$ ipython --no-banner

In [1]: import numpy as np

In [2]: np.set_printoptions(suppress=True, linewidth=140)

In [3]: tidy = lambda a: np.round(a, 2) + 0

In [4]: W0 = np.loadtxt("out11.csv", delimiter=",")

In [5]: tidy(W0)
Out[5]: 
array([[0.19, 0.34, 0.19],
       [0.34, 0.62, 0.34],
       [0.19, 0.34, 0.19]])

In [6]: rng = np.random.default_rng(754)

In [7]: labels = rng.permutation(3)

In [8]: labels
Out[8]: array([1, 2, 0])

In [9]: out = W0[labels][:, labels]

In [10]: tidy(np.diag(out))
Out[10]: array([0.62, 0.19, 0.19])

In [11]: tidy(np.trace(out))
Out[11]: np.float64(1.0)

In [12]: tidy(np.sort(np.abs(np.linalg.eigvals(out))))
Out[12]: array([0., 0., 1.])

In [13]: vec = np.array([-5, 1, 7])

In [14]: tidy(np.linalg.eigvalsh(2 * W0 - np.eye(3)))
Out[14]: array([-1., -1.,  1.])

In [15]: tidy(np.eye(3) - W0)
Out[15]: 
array([[ 0.81, -0.34, -0.19],
       [-0.34,  0.38, -0.34],
       [-0.19, -0.34,  0.81]])

In [16]: tidy(np.trace(W0))
Out[16]: np.float64(1.0)

In [17]: tidy((vec - W0 @ vec) @ (W0 @ vec))
Out[17]: np.float64(0.0)

In [18]: tidy(np.linalg.norm(W0) ** 2 / np.linalg.norm(W0, 2) ** 2)
Out[18]: np.float64(1.0)

In [19]: tidy(W0[1] @ W0[2])
Out[19]: np.float64(0.34)

In [20]: tidy(np.linalg.norm(W0[1] - W0[2]))
Out[20]: np.float64(0.35)

In [21]: left, s, vt = np.linalg.svd(W0)

In [22]: tidy(s)
Out[22]: array([1., 0., 0.])

In [23]: np.argmax(s[:-1] / (s[1:] + 1e-6)) + 1
Out[23]: np.int64(1)

In [24]: out = left[:, :1] @ np.diag(s[:1]) @ vt[:1]

In [25]: tidy(np.linalg.norm(W0 - out) / np.linalg.norm(W0))
Out[25]: np.float64(0.0)

In [26]: tidy(np.abs(W0 - out).max())
Out[26]: np.float64(0.0)

In [27]: np.linalg.matrix_rank(out)
Out[27]: np.int64(1)

In [28]: r = np.linalg.matrix_rank(W0)

In [29]: r
Out[29]: np.int64(1)

In [30]: null = np.linalg.svd(W0)[2][r:].T

In [31]: [int(np.linalg.matrix_rank(np.delete(W0, i, axis=0))) for i in range(3)]
Out[31]: [1, 1, 1]

In [32]: [int(np.linalg.matrix_rank(W0[:i])) for i in range(1, len(W0) + 1)]
Out[32]: [1, 1, 1]

In [33]: null.shape
Out[33]: (3, 2)

In [34]: data = np.load("arr.npy")

In [35]: data
Out[35]: 
array([[0, 0, 1, 0],
       [0, 1, 0, 0],
       [0, 0, 0, 1],
       [1, 0, 0, 0]])

In [36]: data @ data
Out[36]: 
array([[0, 0, 0, 1],
       [0, 1, 0, 0],
       [1, 0, 0, 0],
       [0, 0, 1, 0]])

In [37]: np.flatnonzero(np.linalg.matrix_power((data != 0) + (data.T != 0) + np.eye(4), 4)[2])
Out[37]: array([0, 2, 3])

In [38]: (data != 0).astype(int)
Out[38]: 
array([[0, 0, 1, 0],
       [0, 1, 0, 0],
       [0, 0, 0, 1],
       [1, 0, 0, 0]])

In [39]: tidy(np.sort(np.linalg.eigvals(data).real))
Out[39]: array([-0.5, -0.5,  1. ,  1. ])

In [40]: np.linalg.matrix_power(data, 2)
Out[40]: 
array([[0, 0, 0, 1],
       [0, 1, 0, 0],
       [1, 0, 0, 0],
       [0, 0, 1, 0]])

In [41]: data.sum(axis=1)
Out[41]: array([1, 1, 1, 1])

In [42]: p = np.eye(4)[0]

In [43]: for _ in range(5):
    ...:     p = p @ data
    ...:     print(p.round(2))
    ...: 
[0. 0. 1. 0.]
[0. 0. 0. 1.]
[1. 0. 0. 0.]
[0. 0. 1. 0.]
[0. 0. 0. 1.]

In [44]: feats = np.array([[-0.7, 1.1, 2.0, -1.3],
    ...:     [1.5, -1.3, 9.0, -1.7],
    ...:     [-0.9, -0.6, 8.0, -1.3],
    ...:     [0.9, -1.3, 3.0, 0.0]])

In [45]: np.kron(np.eye(2, dtype=int), feats)
Out[45]: 
array([[-0.7,  1.1,  2. , -1.3, -0. ,  0. ,  0. , -0. ],
       [ 1.5, -1.3,  9. , -1.7,  0. , -0. ,  0. , -0. ],
       [-0.9, -0.6,  8. , -1.3, -0. , -0. ,  0. , -0. ],
       [ 0.9, -1.3,  3. ,  0. ,  0. , -0. ,  0. ,  0. ],
       [-0. ,  0. ,  0. , -0. , -0.7,  1.1,  2. , -1.3],
       [ 0. , -0. ,  0. , -0. ,  1.5, -1.3,  9. , -1.7],
       [-0. , -0. ,  0. , -0. , -0.9, -0.6,  8. , -1.3],
       [ 0. , -0. ,  0. ,  0. ,  0.9, -1.3,  3. ,  0. ]])

In [46]: tidy(np.linalg.eigvals(feats))
Out[46]: array([ 6.58, -1.96, -0.1 ,  1.49])

In [47]: tidy(np.linalg.det(feats[::-1]))
Out[47]: np.float64(1.98)

In [48]: th = np.radians(60)

In [49]: r_ = np.eye(4)

In [50]: r_[3, 3] = r_[2, 2] = np.cos(th)

In [51]: r_[3, 2], r_[2, 3] = -np.sin(th), np.sin(th)

In [52]: tidy(r_)
Out[52]: 
array([[ 1.  ,  0.  ,  0.  ,  0.  ],
       [ 0.  ,  1.  ,  0.  ,  0.  ],
       [ 0.  ,  0.  ,  0.5 ,  0.87],
       [ 0.  ,  0.  , -0.87,  0.5 ]])

In [53]: out = feats @ r_.T

In [54]: np.allclose(np.linalg.norm(feats, axis=1), np.linalg.norm(out, axis=1))
Out[54]: True

In [55]: np.allclose(feats @ feats.T, out @ out.T)
Out[55]: True

In [56]: tidy(np.linalg.det(r_)), np.trace(r_)
Out[56]: (np.float64(1.0), np.float64(3.0))

In [57]: tidy(out)
Out[57]: 
array([[-0.7 ,  1.1 , -0.13, -2.38],
       [ 1.5 , -1.3 ,  3.03, -8.64],
       [-0.9 , -0.6 ,  2.87, -7.58],
       [ 0.9 , -1.3 ,  1.5 , -2.6 ]])

In [58]: vec = np.array([-3, -2, -4, -5])

In [59]: tidy(feats @ (2 * vec))
Out[59]: array([ -3.2, -58.8, -43.2, -24.2])

In [60]: np.linalg.norm(feats @ vec) <= np.linalg.norm(feats, 2) * np.linalg.norm(vec) + 1e-9
Out[60]: np.True_

In [61]: tidy(feats @ vec)
Out[61]: array([ -1.6, -29.4, -21.6, -12.1])

In [62]: tidy(feats * vec)
Out[62]: 
array([[  2.1,  -2.2,  -8. ,   6.5],
       [ -4.5,   2.6, -36. ,   8.5],
       [  2.7,   1.2, -32. ,   6.5],
       [ -2.7,   2.6, -12. ,   0. ]])

In [63]: tidy(feats @ np.ones(4))
Out[63]: array([1.1, 7.5, 5.2, 2.6])

In [64]: tidy((feats * vec).sum(axis=1))
Out[64]: array([ -1.6, -29.4, -21.6, -12.1])
